$ python3 -q
>>> import numpy as np
>>> import numpy.linalg as la
>>> np.set_printoptions(precision=1, suppress=True, linewidth=140, sign=" ")
>>> tidy = lambda a: np.round(a, 1) + 0
>>> m1 = np.array([[0, 0, 0], [0, 0, 1], [0, 1, 0]])
>>> np.argwhere(np.triu(m1))
array([[ 1,  2]])
>>> m1.sum(axis=0)
array([ 0,  1,  1])
>>> Lm = np.diag(m1.sum(axis=1)) - m1
>>> Lm
array([[ 0,  0,  0],
       [ 0,  1, -1],
       [ 0, -1,  1]])
>>> Lm @ np.ones(3)
array([ 0.,  0.,  0.])
>>> tidy(la.eigvalsh(Lm))
array([ 0.,  0.,  2.])
>>> (la.eigvalsh(Lm) < 1e-8).sum()
np.int64(2)
>>> def softmax(z):
...     e = np.exp(z - z.max(axis=-1, keepdims=True))
...     return e / e.sum(axis=-1, keepdims=True)
... 
>>> tidy(softmax(Lm[0] + 5))
array([ 0.3,  0.3,  0.3])
>>> tidy(softmax(Lm[0]))
array([ 0.3,  0.3,  0.3])
>>> tidy(softmax(10 * Lm[0]))
array([ 0.3,  0.3,  0.3])
>>> scores = Lm @ Lm.T / np.sqrt(3)
>>> tidy(softmax(scores))
array([[ 0.3,  0.3,  0.3],
       [ 0.2,  0.7,  0.1],
       [ 0.2,  0.1,  0.7]])
>>> softmax(scores)[0] @ Lm
array([ 0.,  0.,  0.])
>>> evals, vecs = la.eigh(m1)
>>> tidy(la.svd(m1, compute_uv=False))
array([ 1.,  1.,  0.])
>>> tidy(la.eigvalsh(m1 @ m1))
array([ 0.,  1.,  1.])
>>> tidy(vecs.T @ m1 @ vecs)
array([[-1.,  0.,  0.],
       [ 0.,  0.,  0.],
       [ 0.,  0.,  1.]])
>>> tidy(la.eigvalsh(m1 + 4 * np.eye(3)))
array([ 3.,  4.,  5.])
>>> tidy(vecs @ np.diag(evals) @ vecs.T)
array([[ 0.,  0.,  0.],
       [ 0.,  0.,  1.],
       [ 0.,  1.,  0.]])
>>> (evals > 1e-8).sum(), (evals < -1e-8).sum()
(np.int64(1), np.int64(1))
>>> tidy(vecs.T @ vecs)
array([[ 1.,  0.,  0.],
       [ 0.,  1.,  0.],
       [ 0.,  0.,  1.]])
>>> evals, vecs = la.eigh(m1)
>>> x = np.array([9, 1, 1])
>>> tidy(x @ m1 @ x / (x @ x)), evals[0], evals[-1]
(np.float64(0.0), np.float64(-1.0), np.float64(1.0))
>>> (np.sign(vecs[:, -1].round(6)) == np.sign(vecs[0, -1].round(6))).astype(int)
array([ 1,  0,  0])
>>> tidy(la.eigvalsh(m1[1:, 1:]))
array([-1.,  1.])
>>> E = np.load("run19.npy")
>>> E
array([[-0.1,  7.9,  8.1,  7. ,  0.9, -7.9],
       [ 0.2,  8.1,  8. ,  7. ,  1. , -8. ],
       [ 0.1,  8.1,  8. ,  7. ,  0.8, -8. ],
       [ 0.1,  8. ,  8.1,  7.1,  0.9, -8.1],
       [-0.1,  8. ,  7.9,  6.9,  1.1, -7.9],
       [ 0. ,  8. ,  8.1,  6.9,  0.9, -8.1],
       [ 0. ,  8. ,  7.9,  6.9,  1. , -8. ],
       [-0.1,  8. ,  8.1,  7. ,  1. , -8.1],
       [ 0.2,  8. ,  7.9,  6.8,  1. , -8.1],
       [ 0. ,  8. ,  8. ,  7. ,  1. , -8.1],
       [ 0.2,  7.8,  8.1,  7.1,  0.9, -7.9],
       [ 2.1, -6. ,  2.9,  6.2, -8. , -6.9],
       [ 1.9, -6. ,  3. ,  5.9, -7.9, -7. ],
       [ 2.1, -6.1,  3. ,  6.1, -8. , -6.9],
       [ 2. , -6.2,  3. ,  6. , -8. , -7.2],
       [ 2.1, -6. ,  3. ,  6.2, -8.1, -6.9],
       [ 2.1, -5.9,  3. ,  5.9, -8.1, -7. ],
       [ 2. , -6.1,  3. ,  5.8, -8. , -6.8],
       [ 1.8, -6. ,  3.1,  6. , -8. , -7.1],
       [ 2.1, -6.1,  3. ,  5.9, -8. , -6.9],
       [ 1.9, -6. ,  3. ,  6. , -7.9, -7. ],
       [ 2. , -6. ,  2.9,  6. , -8.1, -7.1]])
>>> z = E[:, 1] > np.median(E[:, 1])
>>> u = E[z].mean(axis=0) - E[~z].mean(axis=0)
>>> tidy(u)
array([-2., 14.,  5.,  1.,  9., -1.])
>>> (((E - E.mean(axis=0)) @ u > 0) == z).mean()
np.float64(1.0)
>>> np.argsort(-np.abs(u).round(6), kind="stable")
array([ 1,  4,  2,  0,  5,  3])
>>> proj = E @ la.solve(E.T @ E, E.T)
>>> tidy(la.eigvalsh(proj))
array([ 0.,  0.,  0.,  0.,  0.,  0.,  0.,  0.,  0.,  0.,  0.,  0.,  0.,  0.,  0.,  0.,  1.,  1.,  1.,  1.,  1.,  1.])
>>> tidy(np.trace(proj))
np.float64(6.0)
>>> feats = np.array([[0, 8, 1, -7],
...     [6, 7, 2, -6],
...     [4, 3, 7, 8],
...     [1, -3, 5, 7],
...     [30, 43, 11, -37]])
>>> A2 = np.array([[2, 2], [2, 2]])
>>> Z = np.kron(A2, feats)
>>> la.matrix_rank(Z)
np.int64(4)
>>> Z.shape
(10, 8)
>>> tidy(la.norm(Z, 2)), tidy(la.norm(A2, 2) * la.norm(feats, 2))
(np.float64(267.6), np.float64(267.6))
>>> Z = np.array([[9, -4, -2, 3, 8, 0],
...     [-1, -5, 9, 2, 8, 5],
...     [-4, 0, -6, 0, -1, 0],
...     [1, 8, -7, -1, 4, -2],
...     [9, 3, -4, -1, -9, 5],
...     [-9, -5, -5, -2, -6, 2]])
>>> rng = np.random.default_rng(7)
>>> W0 = (rng.random((11, 6)) < 0.25) @ Z
>>> W0
array([[  1,   8,  -7,  -1,   4,  -2],
       [  9,  -4,  -2,   3,   8,   0],
       [  0,   0,   0,   0,   0,   0],
       [-12,   3, -18,  -3,  -3,   0],
       [  9,  -4,  -2,   3,   8,   0],
       [-13,  -2,  -9,  -1,   5,   5],
       [  0,   3,   2,   1,  12,   3],
       [  9,   3,  -4,  -1,  -9,   5],
       [  9,   3,  -4,  -1,  -9,   5],
       [ -1,  -5,   9,   2,   8,   5],
       [ -8,   3, -12,  -3,  -2,   0]])
>>> left, sigma, VT = la.svd(W0)
>>> tidy(sigma)
array([ 33.2,  25.4,  18.6,  11.2,   9.6,   0.7])
>>> A2 = left[:, :5] @ np.diag(sigma[:5]) @ VT[:5]
>>> la.matrix_rank(A2)
np.int64(5)
>>> la.matrix_rank(W0, rtol=0.05)
np.int64(5)
>>> tidy(np.abs(W0 - A2).max())
np.float64(0.6)
